$ python -q
>>> import numpy as np
>>> from numpy import linalg as LA
>>> np.set_printoptions(precision=1, suppress=True, linewidth=140, sign=" ")
>>> def rnd(a):
...     return np.round(a, 1) + 0
... 
>>> m1 = np.loadtxt("x.csv", delimiter=",")
>>> rnd(m1)
array([[-0.6,  2.9,  2.2,  2.9,  1.9],
       [ 0. ,  1.6,  2.5,  1.9,  3.6],
       [ 1.2, -1.6,  1.4, -1.1,  4.3],
       [-1.4,  3.2,  0.4,  2.8, -2.1],
       [ 1.4, -3.3, -0.6, -2.9,  1.9],
       [ 0.8, -0.4,  2. ,  0.1,  4.5],
       [ 1. , -3.3, -1.6, -3.2, -0.3],
       [ 0.9, -3.2, -1.8, -3.1, -0.9],
       [ 0.1, -1.8, -2.4, -2. , -3.4],
       [ 0.4, -2.5, -2.3, -2.5, -2.6],
       [-0.4,  2.6,  2.3,  2.6,  2.5],
       [-1. ,  3.3,  1.7,  3.1,  0.5],
       [ 0.3, -2.2, -2.4, -2.3, -3. ],
       [-1.4,  2.7, -0.4,  2.2, -3.3],
       [-0.5,  2.6,  2.3,  2.7,  2.3],
       [ 1.2, -3.4, -1.3, -3.2,  0.3],
       [-1.4,  3. ,  0.1,  2.6, -2.6],
       [-1.2,  1.5, -1.4,  1. , -4.3],
       [-1.3,  2. , -1. ,  1.5, -4. ],
       [ 1.3, -2.1,  0.9, -1.6,  3.9],
       [ 0.8, -3.1, -2. , -3. , -1.3],
       [ 0.9, -3.2, -1.8, -3.1, -0.9],
       [ 1.3, -3.4, -0.8, -3. ,  1.3],
       [-1.3,  2.2, -0.8,  1.7, -3.8],
       [ 0.3,  1. ,  2.4,  1.3,  4.1],
       [-1.4,  2.5, -0.6,  2. , -3.5]])
>>> u = np.array([3, 2])
>>> rnd(np.correlate(m1[15], m1[8], "full"))
array([-4. ,  9.2,  8.6, 19.7, 14.9,  9.3,  4.9, -0.8,  0. ])
>>> r = LA.matrix_rank(m1)
>>> r
np.int64(2)
>>> N = LA.svd(m1)[2][r:].T
>>> [int(LA.matrix_rank(m1[:i])) for i in range(1, len(m1) + 1)]
[1, 2, 2, 2, 2, 2, 2, 2, 2, 2, 2, 2, 2, 2, 2, 2, 2, 2, 2, 2, 2, 2, 2, 2, 2, 2]
>>> [int(LA.matrix_rank(np.delete(m1, i, axis=0))) for i in range(26)]
[2, 2, 2, 2, 2, 2, 2, 2, 2, 2, 2, 2, 2, 2, 2, 2, 2, 2, 2, 2, 2, 2, 2, 2, 2, 2]
>>> np.allclose(m1 @ N, 0)
True
>>> N.shape
(5, 3)
>>> [round(float(x), 1) for x in LA.svd(m1, compute_uv=False)[:3]]
[19.5, 16.4, 0.0]
>>> rnd(LA.norm(m1, 2) / LA.norm(m1))
np.float64(0.8)
>>> C2 = np.cov(m1, rowvar=False)
>>> C2.shape
(5, 5)
>>> np.argwhere(np.triu(np.abs(np.corrcoef(m1.T)) > 0.8, 1))
array([[ 0,  1],
       [ 0,  3],
       [ 1,  3]])
>>> rnd(np.corrcoef(m1.T))
array([[ 1. , -0.9, -0.2, -0.8,  0.6],
       [-0.9,  1. ,  0.6,  1. , -0.1],
       [-0.2,  0.6,  1. ,  0.7,  0.7],
       [-0.8,  1. ,  0.7,  1. ,  0. ],
       [ 0.6, -0.1,  0.7,  0. ,  1. ]])
>>> rnd(m1.std(axis=0))
array([ 1. ,  2.6,  1.7,  2.4,  2.9])
>>> rnd(np.median(m1, axis=0))
array([ 0.2,  0.3, -0.6,  0.5, -0.6])
>>> rnd(LA.eigvalsh(C2)[::-1])
array([ 15.2,  10.7,   0. ,   0. ,   0. ])
>>> rnd(np.polyfit(m1[:, 4], m1[:, 3], 1))
array([ 0. , -0.1])
>>> data = np.array([[4.0, 1.0, 1.0, 1.0, 1.0, 1.0, 1.0],
...     [1.0, 4.0, 1.0, 1.0, 1.0, 1.0, 1.0],
...     [1.0, 1.0, 4.0, 1.0, 1.0, 1.0, 1.0],
...     [1.0, 1.0, 1.0, 4.0, 1.0, 1.0, 1.0],
...     [1.0, 1.0, 1.0, 1.0, 4.0, 1.0, 1.0],
...     [1.0, 1.0, 1.0, 1.0, 1.0, 4.0, 1.0],
...     [1.0, 1.0, 1.0, 1.0, 1.0, 1.0, 4.0]])
>>> data
array([[ 4.,  1.,  1.,  1.,  1.,  1.,  1.],
       [ 1.,  4.,  1.,  1.,  1.,  1.,  1.],
       [ 1.,  1.,  4.,  1.,  1.,  1.,  1.],
       [ 1.,  1.,  1.,  4.,  1.,  1.,  1.],
       [ 1.,  1.,  1.,  1.,  4.,  1.,  1.],
       [ 1.,  1.,  1.,  1.,  1.,  4.,  1.],
       [ 1.,  1.,  1.,  1.,  1.,  1.,  4.]])
>>> data @ np.ones(7)
array([ 10.,  10.,  10.,  10.,  10.,  10.,  10.])
>>> np.allclose(data @ data.T, data.T @ data)
True
>>> (data @ data)[0]
array([ 22.,  13.,  13.,  13.,  13.,  13.,  13.])
>>> data @ (-1.0) ** np.arange(7)
array([ 4., -2.,  4., -2.,  4., -2.,  4.])
>>> np.fft.fft(data[0])
array([ 10.+0.j,   3.+0.j,   3.+0.j,   3.+0.j,   3.+0.j,   3.+0.j,   3.+0.j])
>>> x = np.ones(7)
>>> for _ in range(4):
...     x = data @ x
...     x /= LA.norm(x)
...     print(round(x @ data @ x, 1))
... 
10.0
10.0
10.0
10.0
>>> rnd(x)
array([ 0.4,  0.4,  0.4,  0.4,  0.4,  0.4,  0.4])
>>> rnd(LA.eigvalsh(data)[-1])
np.float64(10.0)
>>> x = np.array([-2, 1, 1, -1, 0, 1, 0])
>>> rhs = data @ x
>>> rhs
array([-6.,  3.,  3., -3.,  0.,  3.,  0.])
>>> rnd(LA.solve(data, rhs + data[:, 0]))
array([-1.,  1.,  1., -1.,  0.,  1.,  0.])
>>> rnd(LA.solve(data, 3 * rhs))
array([-6.,  3.,  3., -3.,  0.,  3.,  0.])
>>> rnd(LA.solve(data.T, data[0]))
array([ 1.,  0.,  0.,  0.,  0.,  0.,  0.])
>>> rnd(LA.solve(data, rhs))
array([-2.,  1.,  1., -1.,  0.,  1.,  0.])
>>> vals, V = LA.eigh(data)
>>> x = np.array([0, -2, -1, -2, 0, 2, 0])
>>> rnd(x @ data @ x / (x @ x)), rnd(vals[0]), rnd(vals[-1])
(np.float64(3.7), np.float64(3.0), np.float64(10.0))
>>> (np.sign(V[:, -1].round(6)) == np.sign(V[0, -1].round(6))).astype(int)
array([ 1,  1,  1,  1,  1,  1,  1])
>>> rnd(V * np.sqrt(vals) @ V.T)
array([[ 1.9,  0.2,  0.2,  0.2,  0.2,  0.2,  0.2],
       [ 0.2,  1.9,  0.2,  0.2,  0.2,  0.2,  0.2],
       [ 0.2,  0.2,  1.9,  0.2,  0.2,  0.2,  0.2],
       [ 0.2,  0.2,  0.2,  1.9,  0.2,  0.2,  0.2],
       [ 0.2,  0.2,  0.2,  0.2,  1.9,  0.2,  0.2],
       [ 0.2,  0.2,  0.2,  0.2,  0.2,  1.9,  0.2],
       [ 0.2,  0.2,  0.2,  0.2,  0.2,  0.2,  1.9]])
>>> rnd(V * np.maximum(vals, 0) @ V.T)
array([[ 4.,  1.,  1.,  1.,  1.,  1.,  1.],
       [ 1.,  4.,  1.,  1.,  1.,  1.,  1.],
       [ 1.,  1.,  4.,  1.,  1.,  1.,  1.],
       [ 1.,  1.,  1.,  4.,  1.,  1.,  1.],
       [ 1.,  1.,  1.,  1.,  4.,  1.,  1.],
       [ 1.,  1.,  1.,  1.,  1.,  4.,  1.],
       [ 1.,  1.,  1.,  1.,  1.,  1.,  4.]])
>>> rnd(V * np.abs(vals) @ V.T)
array([[ 4.,  1.,  1.,  1.,  1.,  1.,  1.],
       [ 1.,  4.,  1.,  1.,  1.,  1.,  1.],
       [ 1.,  1.,  4.,  1.,  1.,  1.,  1.],
       [ 1.,  1.,  1.,  4.,  1.,  1.,  1.],
       [ 1.,  1.,  1.,  1.,  4.,  1.,  1.],
       [ 1.,  1.,  1.,  1.,  1.,  4.,  1.],
       [ 1.,  1.,  1.,  1.,  1.,  1.,  4.]])
>>> x @ data @ x
np.float64(48.0)
